$ python3 -q
>>> import numpy as np
>>> np.set_printoptions(suppress=True, linewidth=200)
>>> rd = lambda a: np.round(a, 2) + 0
>>> feats = np.load("case8.npy")
>>> print(feats)
[[0. 1. 1.]
 [1. 0. 0.]
 [1. 0. 0.]]
>>> # symmetric, so the eigenvalues are real
>>> rk = np.linalg.matrix_rank(feats)
>>> print(rk)
2
>>> ns = np.linalg.svd(feats)[2][rk:].T
>>> print(np.allclose(feats @ ns, 0))
True
>>> print(ns.shape)
(3, 1)
>>> proj = np.triu(np.array([[2, 0, 1], [1, 0, 2], [3, 3, 3]]), 1) + np.eye(3)
>>> other = proj @ feats @ np.linalg.inv(proj)
>>> print(proj @ feats - feats @ proj)
[[ 1.  0. -2.]
 [ 2.  0. -1.]
 [ 0.  0. -1.]]
>>> print(other)
[[ 1.  1. -2.]
 [ 3.  0. -3.]
 [ 1.  0. -1.]]
>>> A = np.loadtxt("test0.csv", delimiter=",")
>>> print(A)
[[0. 0. 0.]
 [1. 1. 3.]
 [0. 0. 0.]
 [1. 0. 1.]
 [0. 0. 0.]
 [0. 0. 0.]
 [0. 0. 0.]
 [2. 1. 4.]
 [0. 0. 0.]
 [1. 0. 1.]
 [0. 0. 0.]
 [0. 0. 0.]
 [0. 0. 0.]
 [0. 0. 0.]
 [0. 0. 0.]
 [0. 0. 0.]
 [0. 0. 0.]
 [0. 0. 0.]
 [0. 0. 0.]
 [0. 0. 0.]
 [0. 0. 0.]
 [0. 0. 0.]]
>>> # row 2 repeats row 0
>>> Ac = A - A.mean(axis=0)
>>> V = np.linalg.svd(Ac)[2][:2]
>>> other = Ac - Ac @ V.T @ V
>>> print(rd(np.cov(Ac @ V.T, rowvar=False)))
[[1.44 0.  ]
 [0.   0.04]]
>>> print(rd(other.std(axis=0)))
[0. 0. 0.]
>>> print(rd(np.diag(V.T @ V)))
[0.83 0.33 0.83]
>>> theta = np.radians(120)
>>> Rm = np.eye(3)
>>> Rm[0, 0] = Rm[2, 2] = np.cos(theta)
>>> Rm[0, 2], Rm[2, 0] = -np.sin(theta), np.sin(theta)
>>> print(rd(Rm))
[[-0.5   0.   -0.87]
 [ 0.    1.    0.  ]
 [ 0.87  0.   -0.5 ]]
>>> other = A @ Rm.T
>>> print(rd(np.abs(other - A).max(axis=0)))
[6.46 0.   4.27]
>>> print(rd(np.linalg.det(Rm)), rd(np.trace(Rm)))
1.0 0.0
>>> print(np.allclose(np.linalg.norm(A, axis=1), np.linalg.norm(other, axis=1)))
True
>>> print(np.allclose(A @ A.T, other @ other.T))
True
>>> print(rd(other))
[[ 0.    0.    0.  ]
 [-3.1   1.   -0.63]
 [ 0.    0.    0.  ]
 [-1.37  0.    0.37]
 [ 0.    0.    0.  ]
 [ 0.    0.    0.  ]
 [ 0.    0.    0.  ]
 [-4.46  1.   -0.27]
 [ 0.    0.    0.  ]
 [-1.37  0.    0.37]
 [ 0.    0.    0.  ]
 [ 0.    0.    0.  ]
 [ 0.    0.    0.  ]
 [ 0.    0.    0.  ]
 [ 0.    0.    0.  ]
 [ 0.    0.    0.  ]
 [ 0.    0.    0.  ]
 [ 0.    0.    0.  ]
 [ 0.    0.    0.  ]
 [ 0.    0.    0.  ]
 [ 0.    0.    0.  ]
 [ 0.    0.    0.  ]]
>>> print(rd(np.linalg.svd(A, compute_uv=False)), rd(np.linalg.svd(other, compute_uv=False)))
[5.93 0.92 0.  ] [5.93 0.92 0.  ]
>>> K = np.load("layer18.npy")
>>> print(K)
[[-12.06  -9.64  -9.4 ]
 [ -4.14   2.7  -11.97]
 [ -3.79   3.92 -10.7 ]
 [ -5.34   4.89 -11.68]
 [ -5.44   2.29 -12.04]
 [ -2.75   3.96 -11.34]
 [ -3.57   5.35 -12.16]
 [-11.64 -11.29  -9.34]
 [ -2.86   3.74 -11.31]
 [-11.79 -10.26 -11.  ]
 [ -2.23   5.48 -11.99]
 [ -4.37   3.67 -12.44]
 [-11.26  -8.57 -10.13]
 [ -3.75   5.92 -10.5 ]
 [ -5.37   3.59 -11.37]
 [-13.49  -8.8  -11.05]
 [ -3.49   2.87 -12.33]
 [ -4.48   2.5  -12.3 ]
 [ -2.97   4.8  -10.97]
 [ -3.5    4.57 -14.06]
 [-11.76 -10.3   -9.69]
 [ -4.57   4.33 -13.58]
 [-11.34  -9.06 -10.22]
 [-12.53 -10.01  -9.58]
 [-11.84  -9.56  -8.76]]
>>> basis = K[[10, 20]].astype(float)
>>> for _ in range(4):
...     labels = np.linalg.norm(K[:, None] - basis, axis=-1).argmin(axis=1)
...     basis = np.array([K[labels == j].mean(axis=0) for j in range(2)])
... 
>>> print(labels)
[1 0 0 0 0 0 0 1 0 1 0 0 1 0 0 1 0 0 0 0 1 0 1 1 1]
>>> print(rd(basis))
[[ -3.91   4.04 -11.92]
 [-11.97  -9.72  -9.91]]
>>> print(np.bincount(labels))
[16  9]
>>> Ac = (K - K.mean(axis=0)) / K.std(axis=0)
>>> print(rd(Ac.std(axis=0)))
[1. 1. 1.]
>>> print(np.argwhere(np.abs(Ac) > 2))
[[19  2]]
>>> beta = np.linalg.lstsq(np.delete(Ac, 0, axis=1), Ac[:, 0])[0]
>>> print(np.abs(beta).argmax())
0
>>> u = np.array([0, 1, 0]) + 0.5
>>> data = np.outer(u, u) / (u @ u)
>>> print(rd(data))
[[0.09 0.27 0.09]
 [0.27 0.82 0.27]
 [0.09 0.27 0.09]]
>>> print(data.shape)
(3, 3)
>>> print(rd(data - data[0]))
[[0.   0.   0.  ]
 [0.18 0.55 0.18]
 [0.   0.   0.  ]]
>>> print(rd(data.mean(axis=0)))
[0.15 0.45 0.15]
>>> print(rd(np.linalg.norm(data)))
1.0
>>> print(rd(data.sum(axis=0)))
[0.45 1.36 0.45]
>>> print(rd(np.abs(data).max()))
0.82
>>> rng = np.random.default_rng(23095)
>>> m1 = np.eye(4, dtype=int)[rng.permutation(4)] * np.array([0, 3, 0, 3])
>>> print(m1)
[[0 0 0 3]
 [0 0 0 0]
 [0 0 0 0]
 [0 3 0 0]]
>>> # column 2 repeats column 0
>>> labels = rng.permutation(4)
>>> print(labels)
[1 3 2 0]
>>> other = m1[labels][:, labels]
>>> print(rd(np.linalg.det(other)), rd(np.linalg.det(m1[labels])))
0.0 0.0
>>> print(np.trace(other))
0
>>> print(np.allclose(other, m1))
False
>>> mat = np.load("block11.npy")
>>> print(mat)
[[-3.  1.  0.  0.]
 [ 0. -3.  1.  0.]
 [ 0.  0. -3.  1.]
 [ 0.  0.  0. -3.]]
>>> other = mat / np.sqrt((mat ** 2).mean(axis=1, keepdims=True))
>>> print(rd(np.linalg.norm(other, axis=1)))
[2. 2. 2. 2.]
>>> print(rd(other[0]))
[-1.9   0.63  0.    0.  ]
>>> print(mat - mat.mean(axis=1, keepdims=True))
[[-2.5   1.5   0.5   0.5 ]
 [ 0.5  -2.5   1.5   0.5 ]
 [ 0.5   0.5  -2.5   1.5 ]
 [ 0.75  0.75  0.75 -2.25]]
>>> print(np.linalg.matrix_rank(other) == np.linalg.matrix_rank(mat))
True
>>> labels = rng.permutation(4)
>>> print(labels)
[3 2 1 0]
>>> other = mat[labels][:, labels]
>>> print(rd(np.linalg.det(other)), rd(np.linalg.det(mat[labels])))
81.0 81.0
>>> print(np.diag(other))
[-3. -3. -3. -3.]
>>> Q, V = np.linalg.qr(mat[:, :1])[0], np.linalg.qr(mat[:, 1:])[0]
>>> sig = np.linalg.svd(Q.T @ V, compute_uv=False)
>>> print((sig > 0.9).sum())
0
>>> ev, V = np.linalg.eig(mat)
>>> print(rd(np.sort(np.linalg.eigvals(np.linalg.inv(mat)))))
[-0.33 -0.33 -0.33 -0.33]
>>> print(mat @ V[:, 0] - ev[0] * V[:, 0])
[0. 0. 0. 0.]
>>> print(ev)
[-3. -3. -3. -3.]
>>> W0 = np.load("data.npy")
>>> print(W0)
[[-2.12  2.12]
 [ 2.12  2.12]]
>>> # symmetric, so the eigenvalues are real
>>> print(rd(np.linalg.det(W0[::-1])))
8.99
>>> print(rd(np.linalg.eigvals(W0).sum().real))
0.0
>>> print(rd(np.linalg.eigvals(W0)))
[-3.  3.]
>>> print(rd(np.linalg.det(W0.T)))
-8.99
>>> print(rd(np.linalg.det(2 * W0)), rd(np.linalg.det(W0)))
-35.96 -8.99
>>> print(np.kron(np.eye(2, dtype=int), W0))
[[-2.12  2.12 -0.    0.  ]
 [ 2.12  2.12  0.    0.  ]
 [-0.    0.   -2.12  2.12]
 [ 0.    0.    2.12  2.12]]
